% python3 -q
>>> import numpy as np
>>> from numpy import linalg as LA
>>> np.set_printoptions(precision=3, suppress=True, linewidth=200)
>>> tidy = lambda a: np.round(a, 3) + 0
>>> E = np.load("test11.npy")
>>> E
array([[ 0,  0,  0,  3],
       [ 0,  0,  2,  1],
       [-1,  1,  3,  0],
       [-1,  1,  1,  0]])
>>> LA.lstsq(E[:-1].T, E[-1])[2]
np.int32(3)
>>> tidy(np.trace(LA.pinv(E) @ E))
np.float64(3.0)
>>> left, sigma, Vt = LA.svd(E, full_matrices=False)
>>> tidy(Vt @ Vt.T)
array([[1., 0., 0., 0.],
       [0., 1., 0., 0.],
       [0., 0., 1., 0.],
       [0., 0., 0., 1.]])
>>> tidy(sigma / sigma[0])
array([1.   , 0.751, 0.284, 0.   ])
>>> tidy(np.abs(Vt[0]))
array([0.273, 0.273, 0.887, 0.253])
>>> E @ E
array([[-3,  3,  3,  0],
       [-3,  3,  7,  0],
       [-3,  3, 11, -2],
       [-1,  1,  5, -2]])
>>> (E - E.T) / 2
array([[ 0. ,  0. ,  0.5,  2. ],
       [ 0. ,  0. ,  0.5,  0. ],
       [-0.5, -0.5,  0. , -0.5],
       [-2. ,  0. ,  0.5,  0. ]])
>>> np.allclose(E, E.T)
False
>>> np.trace(E)
np.int64(3)
>>> tidy(np.sort(np.abs(LA.eigvals(E))))
array([0.   , 1.092, 1.092, 3.355])
>>> tidy(np.abs(LA.eigvals(E)).max())
np.float64(3.355)
>>> tidy(LA.norm(E) ** 2 / LA.norm(E, 2) ** 2)
np.float64(1.645)
>>> tidy(LA.norm(E, axis=0))
array([1.414, 1.414, 3.742, 3.162])
>>> tidy(LA.norm(E, axis=1))
array([3.   , 2.236, 3.317, 1.732])
>>> LA.norm(E, axis=1).argmax()
np.int64(2)
>>> K = np.load("mat.npy")
>>> tidy(K)
array([[ -3.284, -17.11 ,  -2.086,   5.353, -15.731],
       [ -2.075, -12.07 ,  -2.206,   4.137, -11.705],
       [ -1.971, -11.628,  -2.214,   4.023, -11.346],
       [ -1.253,  -8.46 ,  -2.249,   3.168,  -8.74 ],
       [ -1.157,  -8.021,  -2.25 ,   3.042,  -8.373],
       [ -1.147,  -7.978,  -2.25 ,   3.03 ,  -8.337],
       [ -0.702,  -5.875,  -2.234,   2.396,  -6.546],
       [ -0.324,  -3.942,  -2.171,   1.751,  -4.836],
       [ -0.191,  -3.199,  -2.124,   1.479,  -4.153],
       [  0.001,  -1.992,  -1.999,   0.997,  -2.992],
       [  0.144,  -0.284,  -1.436,   0.117,  -1.026],
       [  0.034,   0.016,  -0.581,  -0.121,  -0.226],
       [  0.03 ,   0.016,  -0.539,  -0.118,  -0.206],
       [  0.017,   0.012,  -0.405,  -0.102,  -0.147],
       [  0.   ,   0.   ,   0.042,   0.014,   0.014],
       [  0.011,   0.013,   0.314,   0.122,   0.103],
       [  0.065,   0.089,   0.74 ,   0.334,   0.253],
       [  0.47 ,   0.803,   1.954,   1.156,   0.884],
       [  1.277,   2.438,   3.199,   2.226,   1.996],
       [  1.673,   3.286,   3.659,   2.664,   2.544],
       [  2.158,   4.35 ,   4.156,   3.156,   3.222],
       [  2.631,   5.405,   4.589,   3.603,   3.889],
       [  3.526,   7.445,   5.32 ,   4.383,   5.171],
       [  6.189,  13.725,   7.09 ,   6.399,   9.092],
       [  6.925,  15.498,   7.512,   6.902,  10.197]])
>>> W1 = np.array([[3, 3, 4, 2], [3, 1, 4, 4], [0, 3, 0, 2], [3, 2, 3, 5], [2, 2, 2, 1]])
>>> beta = np.array([-4, -1, 3, -1])
>>> act = np.maximum(K @ W1 + beta, 0)
>>> LA.matrix_rank(act)
np.int64(4)
>>> C = np.array([[-2, 1], [1, -3], [1, 0], [-1, -1]])
>>> W1 @ C
array([[ -1,  -8],
       [ -5,  -4],
       [  1, -11],
       [ -6,  -8],
       [ -1,  -5]])
